% python3 -q
>>> import numpy as np
>>> from numpy import linalg as LA
>>> np.set_printoptions(suppress=True, linewidth=120)
>>> M2 = np.array([[5, -3], [1, 9]])
>>> mat = np.kron(np.eye(2, dtype=int), M2)
>>> mat
array([[ 5, -3,  0,  0],
       [ 1,  9,  0,  0],
       [ 0,  0,  5, -3],
       [ 0,  0,  1,  9]])
>>> # 2 groups of indices that never mix
>>> M2 = mat ** -1
Traceback (most recent call last):
  File "<python-input-7>", line 1, in <module>
    M2 = mat ** -1
         ~~~~^^~~~
ValueError: Integers to negative integer powers are not allowed.
>>> M2 = LA.inv(mat)
>>> np.allclose(M2, mat.T)
False
>>> M2.round(1) + 0
array([[0.2, 0.1, 0. , 0. ],
       [0. , 0.1, 0. , 0. ],
       [0. , 0. , 0.2, 0.1],
       [0. , 0. , 0. , 0.1]])
>>> np.round(LA.cond(mat), 1)
np.float64(1.9)
>>> np.round(LA.det(mat) * M2, 1)
array([[432., 144.,   0.,   0.],
       [-48., 240.,   0.,   0.],
       [  0.,   0., 432., 144.],
       [  0.,   0., -48., 240.]])
>>> f = np.array([1, -2, 1, 2])
>>> M2 = mat + np.outer(f, np.eye(4)[0])
>>> LA.matrix_rank(LA.inv(M2) - LA.inv(mat), tol=1e-8)
np.int64(1)
>>> LA.matrix_rank(M2 - mat)
np.int64(1)
>>> ang = np.radians(90)
>>> Rm = np.eye(4)
>>> Rm[0, 0] = Rm[2, 2] = np.cos(ang)
>>> Rm[0, 2], Rm[2, 0] = -np.sin(ang), np.sin(ang)
>>> Rm.round(1) + 0
array([[ 0.,  0., -1.,  0.],
       [ 0.,  1.,  0.,  0.],
       [ 1.,  0.,  0.,  0.],
       [ 0.,  0.,  0.,  1.]])
>>> M2 = mat @ Rm.T
>>> np.allclose(LA.norm(mat, axis=1), LA.norm(M2, axis=1))
True
>>> np.abs(M2 - mat).max(axis=0)
array([5., 0., 5., 0.])
>>> round(LA.det(Rm), 1), np.trace(Rm)
(np.float64(1.0), np.float64(2.0))
>>> X = np.load("test3.npy")
>>> X
array([[ 1, -1,  1, -1, -1,  1, -1,  1],
       [ 1,  1,  1,  1, -1, -1, -1, -1],
       [ 1,  1, -1, -1,  1,  1, -1, -1],
       [ 1,  1,  1,  1,  1,  1,  1,  1],
       [ 1, -1, -1,  1,  1, -1, -1,  1],
       [ 1, -1, -1,  1, -1,  1,  1, -1],
       [ 1,  1, -1, -1, -1, -1,  1,  1]])
>>> blk = np.stack([X, -2 * X, X[::-1]])
>>> np.einsum("bij,cij->bc", blk, blk)
array([[  56, -112,    8],
       [-112,  224,  -16],
       [   8,  -16,   56]])
>>> blk.shape
(3, 7, 8)
>>> LA.matrix_rank(blk.reshape(3, -1))
np.int64(2)
>>> np.round(LA.norm(blk, axis=(1, 2)), 1)
array([ 7.5, 15. ,  7.5])
>>> (blk @ X.T).shape
(3, 7, 7)
>>> x = np.array([0, 0, 2, 2, 0, 0, 2, 0])
>>> h = np.maximum(X @ x, 0)
>>> np.maximum(X @ (3 * x), 0)
array([ 0,  6,  0, 18,  0,  6,  0])
>>> h
array([0, 2, 0, 6, 0, 2, 0])
>>> X * (h > 1e-9)[:, None]
array([[ 0,  0,  0,  0,  0,  0,  0,  0],
       [ 1,  1,  1,  1, -1, -1, -1, -1],
       [ 0,  0,  0,  0,  0,  0,  0,  0],
       [ 1,  1,  1,  1,  1,  1,  1,  1],
       [ 0,  0,  0,  0,  0,  0,  0,  0],
       [ 1, -1, -1,  1, -1,  1,  1, -1],
       [ 0,  0,  0,  0,  0,  0,  0,  0]])
>>> np.flatnonzero(h > 1e-9)
array([1, 3, 5])
>>> np.maximum(X @ x, 0) - np.maximum(-X @ x, 0)
array([-2,  2, -6,  6, -2,  2, -2])
>>> feats = np.load("sample19.npy")
>>> feats
array([[-2., -2.,  3., -2.,  1.],
       [-2.,  1., -6.,  4., -2.],
       [ 3., -6.,  6., -6.,  3.],
       [-2.,  4., -6.,  1., -2.],
       [ 1., -2.,  3., -2., -2.]])
>>> W = np.array([[3, 2, 1], [4, 1, 5], [4, 4, 8], [9, 1, 8], [9, 6, 2]])
>>> c = np.array([-2, -1, 0])
>>> act = np.maximum(feats @ W + c, 0)
>>> (act > 0).mean(axis=0)
array([0. , 0.4, 0. ])
>>> (act > 0).astype(int)
array([[0, 1, 0],
       [0, 0, 0],
       [0, 1, 0],
       [0, 0, 0],
       [0, 0, 0]])
>>> LA.matrix_rank(act)
np.int64(1)
>>> basis = np.array([[0, 1], [3, 2], [3, 1]])
>>> (act @ basis).round(6).argmax(axis=1)
array([0, 0, 0, 0, 0])
>>> act @ basis
array([[ 27.,  18.],
       [  0.,   0.],
       [105.,  70.],
       [  0.,   0.],
       [  0.,   0.]])
>>> np.round(LA.eigvalsh(feats).min(), 1)
np.float64(-3.0)
>>> np.all(LA.eigvalsh(feats) > 0)
np.False_
>>> proj = np.triu(np.array([[-2, 2, 1, 1, 1],
...     [-2, 0, 2, 2, -2],
...     [2, -1, -1, -1, 2],
...     [-2, 1, 2, 1, 2],
...     [-1, 2, -1, -1, 2]]), 1) + np.eye(5)
>>> M2 = proj @ feats @ LA.inv(proj)
>>> proj @ feats - feats @ proj
array([[ -2.,   2.,  -3.,  10.,  -9.],
       [  0.,   4.,  -6., -12.,  14.],
       [  4., -14.,  21.,  10., -17.],
       [  2.,   0.,   0., -16.,  16.],
       [  0.,  -2.,   3.,   6.,  -7.]])
>>> round(float(LA.det(M2)), 1)
1296.0
>>> A = np.load("w.npy")
>>> A.round(1)
array([[-0.3,  0.8,  0.5],
       [-0.8,  0.1, -0.6],
       [-0.6, -0.6,  0.6]])
>>> x = np.array([-2, -1, -1])
>>> rhs = A @ x
>>> rhs.round(1)
array([-0.7,  2.1,  1.1])
>>> np.round(LA.solve(A, rhs + A[:, 1]), 1) + 0
array([-2.,  0., -1.])
>>> np.round(LA.solve(A, -1 * rhs), 1)
array([2., 1., 1.])
>>> x = np.array([0, 0, 2])
>>> np.round(A @ x, 1)
array([ 1. , -1.3,  1.2])
>>> np.round((A * x).sum(axis=1), 1)
array([ 1. , -1.3,  1.2])
>>> np.round(A @ np.ones(3), 1)
array([ 1. , -1.3, -0.5])
>>> np.round(A @ np.eye(3)[2], 1)
array([ 0.5, -0.6,  0.6])
>>> np.round(np.einsum("ij,j->i", A, x), 1)
array([ 1. , -1.3,  1.2])
>>> rng = np.random.default_rng(629)
>>> z = rng.permutation(4)
>>> z
array([3, 1, 2, 0])
>>> M2 = mat[z][:, z]
>>> np.allclose(M2, mat)
False
>>> np.diag(M2)
array([9, 9, 5, 5])
>>> np.round(LA.det(M2), 1), np.round(LA.det(mat[z]), 1)
(np.float64(2304.0), np.float64(-2304.0))
>>> M2
array([[ 9,  0,  1,  0],
       [ 0,  9,  0,  1],
       [-3,  0,  5,  0],
       [ 0, -3,  0,  5]])
